% ipython --no-banner

In [1]: import numpy as np

In [2]: np.set_printoptions(suppress=True, linewidth=140)

In [3]: mat = np.loadtxt("w.csv", delimiter=",")

In [4]: print(mat)
[[ 1. -2.  1. -2.]
 [-1.  1. -1.  1.]
 [ 1. -2.  1. -2.]
 [-1.  1. -1.  1.]]

In [5]: print(np.round(mat @ np.linalg.pinv(mat) @ mat, 2))
[[ 1. -2.  1. -2.]
 [-1.  1. -1.  1.]
 [ 1. -2.  1. -2.]
 [-1.  1. -1.  1.]]

In [6]: print(round(float(np.trace(np.linalg.pinv(mat) @ mat)), 2))
2.0

In [7]: r = np.linalg.matrix_rank(mat)

In [8]: print(r)
2

In [9]: ns = np.linalg.svd(mat)[2][r:].T

In [10]: print(np.allclose(mat @ ns, 0))
True

In [11]: print(round(float(np.linalg.det(mat[::-1])), 2))
0.0

In [12]: print(round(np.linalg.eigvals(mat).sum().real, 2))
4.0

In [13]: print(np.einsum("ii->", mat))
4.0

In [14]: left, s, VT = np.linalg.svd(mat)

In [15]: print(np.argmax(s[:-1] / (s[1:] + 1e-6)) + 1)
2

In [16]: print(s.round(2) + 0)
[5.24 0.76 0.   0.  ]

In [17]: B = left[:, :2] @ np.diag(s[:2]) @ VT[:2]

In [18]: print(B.round(2))
[[ 1. -2.  1. -2.]
 [-1.  1. -1.  1.]
 [ 1. -2.  1. -2.]
 [-1.  1. -1.  1.]]

In [19]: print(np.linalg.matrix_rank(mat, rtol=0.05))
2

In [20]: print(round(np.linalg.norm(mat - B) / np.linalg.norm(mat), 2))
0.0

In [21]: print(round(float(np.abs(mat - B).max()), 2))
0.0

In [22]: print(np.linalg.matrix_rank(B))
2

In [23]: feats = np.array([[1, -1, 1, -1], [1, 0, 0, 0], [1, 1, 1, 1]])

In [24]: # columns 1 and 3 are equal

In [25]: B = np.array([[1, 0, 0], [-2, 0, 0], [0, 0, -2], [2, -1, -1]])

In [26]: print(feats @ B)
[[ 1  1 -1]
 [ 1  0  0]
 [ 1 -1 -3]]

In [27]: print(np.einsum("ik,kj->ji", feats, B))
[[ 1  1  1]
 [ 1  0 -1]
 [-1  0 -3]]

In [28]: print(np.einsum("ij,ij->i", feats, feats))
[4 1 4]

In [29]: print(np.einsum("ij->j", feats))
[3 0 2 0]

In [30]: A = 0.5 ** np.abs(np.subtract.outer(np.arange(2), np.arange(2)))

In [31]: print(A)
[[1.  0.5]
 [0.5 1. ]]

In [32]: proj = np.triu(np.array([[0, 2], [0, 0]]), 1) + np.eye(2)

In [33]: B = proj @ A @ np.linalg.inv(proj)

In [34]: print(np.linalg.matrix_rank(B))
2

In [35]: print(proj @ A - A @ proj)
[[ 1.  0.]
 [ 0. -1.]]

In [36]: print(np.poly(B))
[ 1.   -2.    0.75]

In [37]: print(round(np.linalg.det(B), 2))
0.75

In [38]: Lm = np.linalg.cholesky(A)

In [39]: print(np.round(Lm @ Lm.T, 2))
[[1.  0.5]
 [0.5 1. ]]

In [40]: print(Lm.round(2))
[[1.   0.  ]
 [0.5  0.87]]

In [41]: print(np.round(np.linalg.norm(A, "nuc"), 2))
2.0

In [42]: print(np.linalg.norm(A, axis=1).argmax())
0

In [43]: print(np.round(np.linalg.norm(A[0] - A[1]), 2))
0.71

In [44]: print(round(float(np.linalg.norm(A[0], 1)), 2), np.round(np.linalg.norm(A[0], np.inf), 2))
1.5 1.0

In [45]: print(round(np.linalg.norm(A) ** 2 / np.linalg.norm(A, 2) ** 2, 2))
1.11

In [46]: B = np.array([[3, -5], [4, 2], [3, 1], [-2, -2]])

In [47]: cent = np.array([[-2, -8, -9, 8], [9, -3, -1, 1]])

In [48]: rng = np.random.default_rng(1359)

In [49]: X = B @ cent + 0.3 * rng.normal(size=(4, 4))

In [50]: print(X.round(2))
[[-50.68  -9.28 -21.52  19.15]
 [ 10.01 -37.57 -38.05  33.85]
 [  3.19 -27.07 -27.57  24.77]
 [-14.07  21.96  19.64 -18.04]]

In [51]: idx = rng.permutation(4)

In [52]: B = X[:, idx] * rng.choice([-1, 1], 4)

In [53]: print(B.round(2))
[[-50.68 -19.15  -9.28  21.52]
 [ 10.01 -33.85 -37.57  38.05]
 [  3.19 -24.77 -27.07  27.57]
 [-14.07  18.04  21.96 -19.64]]

In [54]: left, _, VT = np.linalg.svd(X.T @ B)

In [55]: print(np.round(np.linalg.lstsq(X, B)[0], 2) + 0)
[[ 1.  0.  0.  0.]
 [ 0.  0.  1.  0.]
 [ 0.  0.  0. -1.]
 [ 0. -1.  0.  0.]]

In [56]: print(np.round(left @ VT, 2) + 0)
[[ 1.  0.  0.  0.]
 [ 0.  0.  1.  0.]
 [ 0.  0.  0. -1.]
 [ 0. -1.  0.  0.]]

In [57]: print(feats.ravel(order="F"))
[ 1  1  1 -1  0  1  1  0  1 -1  0  1]

In [58]: feats.reshape(3, 5)
ValueError: cannot reshape array of size 12 into shape (3,5)


In [59]: t3 = feats.reshape(3, 2, -1)

In [60]: print(t3.transpose(1, 0, 2))
[[[ 1 -1]
  [ 1  0]
  [ 1  1]]

 [[ 1 -1]
  [ 0  0]
  [ 1  1]]]

In [61]: print(np.swapaxes(t3, 1, 2)[2])
[[1 1]
 [1 1]]

In [62]: print(t3.shape)
(3, 2, 2)

In [63]: print(np.einsum("ihd,jhd->hij", t3, t3).shape)
(2, 3, 3)

In [64]: F = np.load("layer7.npy")

In [65]: print(F)
[[-20 -47  32]
 [ 35  49 -49]
 [ 13 -16 -11]
 [-17 -39  27]]

In [66]: print(np.round(F @ np.linalg.pinv(F) @ F, 2))
[[-20. -47.  32.]
 [ 35.  49. -49.]
 [ 13. -16. -11.]
 [-17. -39.  27.]]

In [67]: left, s, VT = np.linalg.svd(F)

In [68]: print(np.argmax(s[:-1] / (s[1:] + 1e-6)) + 1)
2

In [69]: B = left[:, :2] @ np.diag(s[:2]) @ VT[:2]

In [70]: print(np.linalg.matrix_rank(B))
2

In [71]: u = np.array([2, 3, 2, 2])

In [72]: g = np.array([2, 1, 0, 2])

In [73]: arr = np.outer(u, g)

In [74]: print(arr)
[[4 2 0 4]
 [6 3 0 6]
 [4 2 0 4]
 [4 2 0 4]]

In [75]: # rows 0 and 2 are equal

In [76]: left, s, VT = np.linalg.svd(arr)

In [77]: V = VT[:(s > 1e-8).sum()]

In [78]: x = arr[1] + -3 * arr[3] + rng.integers(2) * np.eye(4)[1]

In [79]: print(x)
[-6. -3.  0. -6.]

In [80]: print(np.allclose(V.T @ V @ x, x))
True

In [81]: print(np.linalg.matrix_rank(np.vstack([arr, x])))
1

In [82]: print(np.round(V.T @ V, 2))
[[0.44 0.22 0.   0.44]
 [0.22 0.11 0.   0.22]
 [0.   0.   0.   0.  ]
 [0.44 0.22 0.   0.44]]

In [83]: proj = np.triu(np.array([[2, 0, 3, 0], [0, 1, 3, 1], [2, 1, 0, 1], [1, 1, 2, 0]]), 1) + np.eye(4)

In [84]: B = proj @ arr @ np.linalg.inv(proj)

In [85]: print(np.linalg.matrix_rank(B))
1

In [86]: print(round(float(np.linalg.det(B)), 2))
-0.0

In [87]: print(B)
[[ 16.   8. -72.  80.]
 [ 22.  11. -99. 110.]
 [  8.   4. -36.  40.]
 [  4.   2. -18.  20.]]

In [88]: print(np.round(arr @ np.linalg.pinv(arr) @ arr, 2))
[[4. 2. 0. 4.]
 [6. 3. 0. 6.]
 [4. 2. 0. 4.]
 [4. 2. 0. 4.]]

In [89]: print(np.allclose(arr[:-1].T @ np.linalg.lstsq(arr[:-1].T, arr[-1])[0], arr[-1]))
True

In [90]: print(np.abs(np.diag(np.linalg.qr(arr)[1])) > 1e-9)
[ True False False False]

In [91]: print(np.linalg.lstsq(arr[:-1].T, arr[-1])[2])
1

In [92]: print(round(float(np.linalg.det(arr[::-1])), 2))
0.0

In [93]: print(np.einsum("ij,ji->", arr, arr))
121

In [94]: print(np.kron(np.eye(2, dtype=int), arr))
[[4 2 0 4 0 0 0 0]
 [6 3 0 6 0 0 0 0]
 [4 2 0 4 0 0 0 0]
 [4 2 0 4 0 0 0 0]
 [0 0 0 0 4 2 0 4]
 [0 0 0 0 6 3 0 6]
 [0 0 0 0 4 2 0 4]
 [0 0 0 0 4 2 0 4]]

In [95]: print(np.round(np.linalg.det(2 * arr), 2), round(np.linalg.det(arr), 2))
0.0 0.0

In [96]: print(np.einsum("ii->", arr))
11

In [97]: print(np.round(np.linalg.eigvals(arr), 2) + 0)
[ 0. 11.  0.  0.]

In [98]: print(round(float(np.abs(np.linalg.eigvals(arr)).max()), 2))
11.0

In [99]: print(np.round(np.sort(np.abs(np.linalg.eigvals(arr))), 2) + 0)
[ 0.  0.  0. 11.]

In [100]: arr.inv()
AttributeError: 'numpy.ndarray' object has no attribute 'inv'


In [101]: print(np.allclose(arr @ arr.T, arr.T @ arr))
False

In [102]: print(arr @ arr)
[[44 22  0 44]
 [66 33  0 66]
 [44 22  0 44]
 [44 22  0 44]]

In [103]: print(np.trace(arr))
11

In [104]: E = np.load("a.npy")

In [105]: print(E)
[[0.67 0.   0.33 0.  ]
 [0.   1.   0.   0.  ]
 [0.   0.   0.5  0.5 ]
 [0.   0.   0.   1.  ]]

In [106]: x = np.array([-5, 5, 2, -8])

In [107]: rhs = X @ x

In [108]: print(rhs.round(2))
[  10.74 -584.78 -404.58  363.76]

In [109]: print(np.round(np.linalg.solve(X, -1 * rhs), 2))
[ 5. -5. -2.  8.]

In [110]: np.linalg.solve(X, rhs[:-1])
ValueError: solve1: Input operand 1 has a mismatch in its core dimension 0, with gufunc signature (m,m),(m)->(m) (size 3 is different from 4)


In [111]: print(np.round(np.linalg.solve(X.T, X[3]), 2) + 0)
[0. 0. 0. 1.]

In [112]: proj = np.triu(np.array([[1, 2, -1, -2], [-2, 0, 2, 1], [0, 1, 1, -1], [2, -2, 1, 2]]), 1) + np.eye(4)

In [113]: B = proj @ mat @ np.linalg.inv(proj)

In [114]: print(round(np.linalg.det(B), 2))
0.0

In [115]: print(np.linalg.matrix_rank(B))
2

In [116]: idx = rng.permutation(4)

In [117]: print(idx)
[2 3 1 0]

In [118]: B = E[idx][:, idx]

In [119]: print(np.diag(B))
[0.5  1.   1.   0.67]

In [120]: print(round(np.linalg.det(B), 2), round(np.linalg.det(E[idx]), 2))
0.34 -0.34

In [121]: print(np.round(np.sort(np.abs(np.linalg.eigvals(B))), 2))
[0.5  0.67 1.   1.  ]

In [122]: J = np.load("block19.npy")

In [123]: print(J)
[[7. 4. 2.]
 [4. 7. 2.]
 [2. 2. 4.]]

In [124]: idx = rng.permutation(3)

In [125]: print(idx)
[2 0 1]

In [126]: B = J[idx][:, idx]

In [127]: print(np.round(np.sort(np.abs(np.linalg.eigvals(B))), 2))
[ 3.  3. 12.]

In [128]: print(np.round(np.linalg.det(B), 2), round(float(np.linalg.det(J[idx])), 2))
108.0 108.0

In [129]: print(np.trace(B))
18.0

In [130]: print(B)
[[4. 2. 2.]
 [2. 7. 4.]
 [2. 4. 7.]]
